>>> import numpy as np
>>> np.set_printoptions(precision=1, suppress=True, linewidth=200)
>>> M = np.load("dump.npy")
>>> M
array([[2, 2, 2, 2],
       [2, 2, 2, 2]])
>>> x = np.array([9, -5, 7, -6])
>>> np.linalg.norm(M @ x) <= np.linalg.norm(M, 2) * np.linalg.norm(x) + 1e-9
np.True_
>>> W0 = np.loadtxt("out17.csv", delimiter=",")
>>> W0
array([[-57.9, -76.8,  59.5],
       [-57.3, -76.1,  59. ],
       [-39.1, -54.6,  40. ],
       [-35.5, -50.3,  36.4],
       [-22.2, -34.3,  23. ],
       [-17.5, -28.5,  18.3],
       [ -8.1, -16.5,   9.1],
       [ -1.1,  -6.4,   2.3],
       [  0.4,  -3.5,   0.8],
       [  1. ,  -1.1,   0. ],
       [ -2.9,   0.3,   0.1],
       [ -3.7,   0.3,  -0.1],
       [ -4. ,   0.4,  -0.2],
       [ -4.5,   0.5,  -0.5],
       [ -6.5,   1.7,  -3.5],
       [ -6.7,   2.1,  -4.3],
       [ -7.1,   4.8,  -9.3],
       [ -6.3,   8.2, -15.2],
       [ -4.1,  14.1, -24.8],
       [ -0.5,  21.3, -36. ],
       [  1.9,  25.7, -42.8],
       [  4.6,  30.4, -49.7],
       [  5.3,  31.6, -51.5],
       [  5.6,  32. , -52.1],
       [  5.8,  32.3, -52.6]])
>>> dist = np.linalg.norm(W0[:, None] - W0[None], axis=-1)
>>> np.flatnonzero(dist[3] < dist.mean() / 2)
array([2, 3, 4])
>>> np.linalg.matrix_rank(dist ** 2)
np.int64(5)
>>> dist[:5, :5]
array([[ 0. ,  1. , 35. , 41.7, 66.4],
       [ 1. ,  0. , 34. , 40.6, 65.4],
       [35. , 34. ,  0. ,  6.7, 31.4],
       [41.7, 40.6,  6.7,  0. , 24.7],
       [66.4, 65.4, 31.4, 24.7,  0. ]])
>>> np.unravel_index(dist.round(6).argmax(), dist.shape)
(np.int64(0), np.int64(24))
>>> dist[3].round(6).argsort(kind="stable")[:4]
array([3, 2, 4, 5])
>>> idx = W0[:, 2] > np.median(W0[:, 2])
>>> u = W0[idx].mean(axis=0) - W0[~idx].mean(axis=0)
>>> ((W0 - W0.mean(axis=0)) @ u > 0).astype(int)
array([1, 1, 1, 1, 1, 1, 1, 1, 0, 0, 0, 0, 0, 0, 0, 0, 0, 0, 0, 0, 0, 0, 0, 0, 0])
>>> np.argsort(-np.abs(u).round(6), kind="stable")
array([2, 1, 0])
>>> u
array([-19.1, -44.7,  47. ])
>>> idx.astype(int)
array([1, 1, 1, 1, 1, 1, 1, 1, 1, 1, 1, 1, 0, 0, 0, 0, 0, 0, 0, 0, 0, 0, 0, 0, 0])
>>> round((((W0 - W0.mean(axis=0)) @ u > 0) == idx).mean(), 1)
np.float64(0.8)
